% ipython --no-banner

In [1]: import numpy as np

In [2]: from numpy import linalg as LA

In [3]: np.set_printoptions(precision=2, suppress=True, linewidth=140, sign=" ")

In [4]: tidy = lambda a: np.round(a, 2) + 0

In [5]: m1 = np.load("m.npy")

In [6]: m1
Out[6]: 
array([[ 1, -1, -1,  1,  1, -1, -1,  1],
       [ 1, -1,  1, -1, -1,  1, -1,  1],
       [ 1, -1, -1,  1, -1,  1,  1, -1],
       [ 1,  1,  1,  1, -1, -1, -1, -1],
       [ 1,  1, -1, -1,  1,  1, -1, -1],
       [ 1,  1,  1,  1,  1,  1,  1,  1],
       [ 1, -1,  1, -1,  1, -1,  1, -1]])

In [7]: Uu, sig, vt = LA.svd(m1, full_matrices=False)

In [8]: print(tidy(vt @ vt.T))
[[ 1.  0.  0.  0.  0.  0.  0.]
 [ 0.  1.  0.  0.  0.  0.  0.]
 [ 0.  0.  1.  0.  0.  0.  0.]
 [ 0.  0.  0.  1.  0.  0.  0.]
 [ 0.  0.  0.  0.  1.  0.  0.]
 [ 0.  0.  0.  0.  0.  1.  0.]
 [ 0.  0.  0.  0.  0.  0.  1.]]

In [9]: print(tidy(Uu.T @ m1 @ vt.T))
[[ 2.83  0.    0.    0.    0.    0.    0.  ]
 [ 0.    2.83  0.    0.    0.    0.    0.  ]
 [ 0.    0.    2.83  0.    0.    0.    0.  ]
 [ 0.    0.    0.    2.83  0.    0.    0.  ]
 [ 0.    0.    0.    0.    2.83  0.    0.  ]
 [ 0.    0.    0.    0.    0.    2.83  0.  ]
 [ 0.    0.    0.    0.    0.    0.    2.83]]

In [10]: (sig > 1e-8).sum()
Out[10]: np.int64(7)

In [11]: print(tidy(sig))
[ 2.83  2.83  2.83  2.83  2.83  2.83  2.83]

In [12]: print(tidy(sig / sig[0]))
[ 1.  1.  1.  1.  1.  1.  1.]

In [13]: np.allclose(Uu * sig @ vt, m1)
Out[13]: True

In [14]: print(tidy(np.cumsum(sig ** 2) / np.sum(sig ** 2)))
[ 0.14  0.29  0.43  0.57  0.71  0.86  1.  ]

In [15]: tidy(np.sqrt((sig ** 2).sum())), tidy(LA.norm(m1))
Out[15]: (np.float64(7.48), np.float64(7.48))

In [16]: T = np.stack([m1, 5 * m1, m1[::-1]])

In [17]: T.shape
Out[17]: (3, 7, 8)

In [18]: tidy(LA.norm(T, axis=(1, 2)))
Out[18]: array([  7.48,  37.42,   7.48])

In [19]: LA.matrix_rank(T.reshape(3, -1))
Out[19]: np.int64(2)

In [20]: W0 = np.array([[1, 0, 0, 0, 0, 0],
    ...:     [0, 1, 0, 0, 0, 0],
    ...:     [0, 0, 0, 0, 1, 0],
    ...:     [0, 0, 0, 0, 0, 1],
    ...:     [0, 0, 1, 0, 0, 0],
    ...:     [0, 0, 0, 1, 0, 0]])

In [21]: print(W0)
[[ 1  0  0  0  0  0]
 [ 0  1  0  0  0  0]
 [ 0  0  0  0  1  0]
 [ 0  0  0  0  0  1]
 [ 0  0  1  0  0  0]
 [ 0  0  0  1  0  0]]

In [22]: # 4 blocks once reordered

In [23]: x = np.array([0, 2, 0, 0, 0, 2])

In [24]: [p for p in range(1, 25) if np.allclose(LA.matrix_power(W0, p), np.eye(6))]
Out[24]: [2, 4, 6, 8, 10, 12, 14, 16, 18, 20, 22, 24]

In [25]: print(W0.T @ (W0 @ x))
[ 0  2  0  0  0  2]

In [26]: tidy(LA.inv(W0))
Out[26]: 
array([[ 1.,  0.,  0.,  0.,  0.,  0.],
       [ 0.,  1.,  0.,  0.,  0.,  0.],
       [ 0.,  0.,  0.,  0.,  1.,  0.],
       [ 0.,  0.,  0.,  0.,  0.,  1.],
       [ 0.,  0.,  1.,  0.,  0.,  0.],
       [ 0.,  0.,  0.,  1.,  0.,  0.]])

In [27]: tidy(np.abs(LA.eigvals(W0)))
Out[27]: array([ 1.,  1.,  1.,  1.,  1.,  1.])
